$ python -q
>>> import numpy as np
>>> from numpy import linalg as LA
>>> np.set_printoptions(precision=2, suppress=True, linewidth=120, legacy="1.25")
>>> mat = np.diag(np.array([0, 3, 1, 2, 2, 3, 2, 2]))
>>> print(mat)
[[0 0 0 0 0 0 0 0]
 [0 3 0 0 0 0 0 0]
 [0 0 1 0 0 0 0 0]
 [0 0 0 2 0 0 0 0]
 [0 0 0 0 2 0 0 0]
 [0 0 0 0 0 3 0 0]
 [0 0 0 0 0 0 2 0]
 [0 0 0 0 0 0 0 2]]
>>> U, sv, Vt = LA.svd(mat)
>>> evecs = Vt[:(sv > 1e-8).sum()]
>>> rng = np.random.default_rng(54)
>>> x0 = mat[4] + -3 * mat[7] + rng.integers(2) * np.eye(8)[3]
>>> print(x0)
[ 0.  0.  0.  0.  2.  0.  0. -6.]
>>> print(LA.matrix_rank(np.vstack([mat, x0])))
7
>>> print(evecs.T @ evecs)
[[0. 0. 0. 0. 0. 0. 0. 0.]
 [0. 1. 0. 0. 0. 0. 0. 0.]
 [0. 0. 1. 0. 0. 0. 0. 0.]
 [0. 0. 0. 1. 0. 0. 0. 0.]
 [0. 0. 0. 0. 1. 0. 0. 0.]
 [0. 0. 0. 0. 0. 1. 0. 0.]
 [0. 0. 0. 0. 0. 0. 1. 0.]
 [0. 0. 0. 0. 0. 0. 0. 1.]]
>>> print(np.diag(evecs.T @ evecs))
[0. 1. 1. 1. 1. 1. 1. 1.]
>>> x0 = np.array([2, -6, 5, 6, 6, -2, 3, -2])
>>> a = np.maximum(mat @ x0, 0)
>>> print(a)
[ 0  0  5 12 12  0  6  0]
>>> print(np.tanh(mat @ x0))
[ 0. -1.  1.  1.  1. -1.  1. -1.]
>>> print(mat * (a > 1e-9)[:, None])
[[0 0 0 0 0 0 0 0]
 [0 0 0 0 0 0 0 0]
 [0 0 1 0 0 0 0 0]
 [0 0 0 2 0 0 0 0]
 [0 0 0 0 2 0 0 0]
 [0 0 0 0 0 0 0 0]
 [0 0 0 0 0 0 2 0]
 [0 0 0 0 0 0 0 0]]
>>> E = np.load("m.npy")
>>> print(E)
[[ 0.02  0.02  0.   -0.02  0.02 -0.03 -0.04 -0.02  0.   -0.01  0.02  0.    0.03  0.01  0.02 -0.05]
 [ 3.98  4.03  9.01  7.    0.98  3.99  7.    7.01  5.96  3.02  2.98  2.03  5.01  6.98  2.98  3.99]
 [ 7.97  7.99 14.98 13.02  3.    3.97  9.01  9.03  6.    9.02  9.    2.02 11.    9.02  5.    7.98]
 [ 3.98  4.    6.    5.99  1.98  0.01  2.04  2.02 -0.02  5.99  6.01 -0.01  6.03  1.98  1.97  3.95]
 [ 1.97  2.01  5.98  4.    0.01  4.    6.    5.97  6.   -0.01  0.05  2.01  1.98  6.03  2.    2.01]
 [ 4.98  5.02 12.02  9.    0.99  6.   10.   10.03  8.98  3.01  3.    2.98  6.01 10.    3.99  4.98]]
>>> U, sv, Vt = LA.svd(E, full_matrices=False)
>>> print(np.cumsum(sv ** 2) / np.sum(sv ** 2))
[0.94 1.   1.   1.   1.   1.  ]
>>> print(np.allclose(U * sv @ Vt, E))
True
>>> print(np.round(U.T @ U, 2) + 0)
[[1. 0. 0. 0. 0. 0.]
 [0. 1. 0. 0. 0. 0.]
 [0. 0. 1. 0. 0. 0.]
 [0. 0. 0. 1. 0. 0.]
 [0. 0. 0. 0. 1. 0.]
 [0. 0. 0. 0. 0. 1.]]
>>> print(np.round(Vt @ Vt.T, 2) + 0)
[[1. 0. 0. 0. 0. 0.]
 [0. 1. 0. 0. 0. 0.]
 [0. 0. 1. 0. 0. 0.]
 [0. 0. 0. 1. 0. 0.]
 [0. 0. 0. 0. 1. 0.]
 [0. 0. 0. 0. 0. 1.]]
>>> print(round(float(np.sqrt((sv ** 2).sum())), 2), round(LA.norm(E), 2))
54.01 54.01
>>> print(np.abs(Vt[0]))
[0.21 0.21 0.44 0.36 0.06 0.16 0.31 0.31 0.24 0.2  0.2  0.08 0.28 0.31 0.15 0.21]
>>> print((sv > 1e-8).sum())
6
>>> print(np.abs(U[:, 0]).round(6).argmax())
2
>>> print([round(float(x), 2) for x in LA.svd(E, compute_uv=False)[:3]])
[52.34, 13.29, 0.1]
>>> print(LA.cond(E) > 100)
True
>>> print(np.argsort(-LA.norm(E, axis=0).round(6), kind="stable")[:3])
[2 3 7]
>>> out = E / LA.norm(E, axis=1, keepdims=True)
>>> gram = out @ out.T
>>> print(LA.norm(out, axis=1))
[1. 1. 1. 1. 1. 1.]
>>> print(gram)
[[ 1.   -0.2  -0.1   0.04 -0.29 -0.23]
 [-0.2   1.    0.96  0.79  0.95  1.  ]
 [-0.1   0.96  1.    0.93  0.83  0.93]
 [ 0.04  0.79  0.93  1.    0.56  0.74]
 [-0.29  0.95  0.83  0.56  1.    0.97]
 [-0.23  1.    0.93  0.74  0.97  1.  ]]
>>> print(gram[2])
[-0.1   0.96  1.    0.93  0.83  0.93]
>>> def softmax(z):
...     e = np.exp(z - z.max(axis=-1, keepdims=True))
...     return e / e.sum(axis=-1, keepdims=True)
... 
>>> print(softmax(E).sum(axis=1))
[1. 1. 1. 1. 1. 1.]
>>> print(softmax(10 * E[0]))
[0.08 0.08 0.06 0.05 0.08 0.05 0.04 0.05 0.06 0.06 0.08 0.06 0.08 0.07 0.08 0.04]
>>> att = E @ E.T / np.sqrt(16)
>>> print(np.round(softmax(att + np.triu(np.full(att.shape, -np.inf), 1)), 2) + 0)
[[1. 0. 0. 0. 0. 0.]
 [0. 1. 0. 0. 0. 0.]
 [0. 0. 1. 0. 0. 0.]
 [0. 0. 1. 0. 0. 0.]
 [0. 0. 1. 0. 0. 0.]
 [0. 0. 1. 0. 0. 0.]]
>>> print(np.round(softmax(att), 2) + 0)
[[0.18 0.16 0.16 0.18 0.16 0.15]
 [0.   0.   1.   0.   0.   0.  ]
 [0.   0.   1.   0.   0.   0.  ]
 [0.   0.   1.   0.   0.   0.  ]
 [0.   0.   0.99 0.   0.   0.01]
 [0.   0.   1.   0.   0.   0.  ]]
>>> U, sv, Vt = LA.svd(E)
>>> print(sv)
[52.34 13.29  0.1   0.09  0.07  0.05]
>>> print(np.argmax(sv[:-1] / (sv[1:] + 1e-6)) + 1)
2
>>> out = U[:, :2] @ np.diag(sv[:2]) @ Vt[:2]
>>> print(out.round(2) + 0)
[[ 0.    0.   -0.01  0.    0.   -0.01 -0.01 -0.01 -0.02  0.01  0.01 -0.01  0.01 -0.01  0.    0.  ]
 [ 3.98  4.01  9.    7.    1.    3.99  7.    7.    5.98  3.01  3.01  2.    5.    7.    2.99  3.99]
 [ 7.97  8.   15.   13.01  2.99  3.99  9.03  9.04  5.98  9.01  9.    2.01 11.02  9.    4.98  7.96]
 [ 3.99  3.99  5.99  6.    1.99 -0.01  2.02  2.02 -0.01  6.    5.99  0.    6.01  1.99  1.99  3.97]
 [ 1.98  2.01  6.    4.    0.    4.    5.99  6.    5.99  0.    0.01  2.    1.99  6.01  2.    2.  ]
 [ 4.97  5.02 12.01  9.01  1.    5.99 10.   10.01  8.99  3.01  3.01  3.01  6.   10.01  3.99  5.  ]]
>>> W0 = np.load("a.npy")
>>> print(W0)
[[0 1 0 1 0 0 1]
 [1 0 0 1 0 0 1]
 [0 0 0 0 0 1 0]
 [1 1 0 0 0 0 0]
 [0 0 0 0 0 1 0]
 [0 0 1 0 1 0 0]
 [1 1 0 0 0 0 0]]
>>> r0 = np.array([-3, -3])
>>> print(np.convolve(W0[2], r0))
[ 0  0  0  0  0 -3 -3  0]
>>> print(np.correlate(W0[2], W0[5], "full"))
[0 0 0 0 0 0 0 1 0 1 0 0 0]
>>> print(np.round(np.trace(LA.pinv(W0) @ W0), 2))
5.0
>>> print(np.round(W0 @ LA.pinv(W0) @ W0, 2) + 0)
[[0. 1. 0. 1. 0. 0. 1.]
 [1. 0. 0. 1. 0. 0. 1.]
 [0. 0. 0. 0. 0. 1. 0.]
 [1. 1. 0. 0. 0. 0. 0.]
 [0. 0. 0. 0. 0. 1. 0.]
 [0. 0. 1. 0. 1. 0. 0.]
 [1. 1. 0. 0. 0. 0. 0.]]
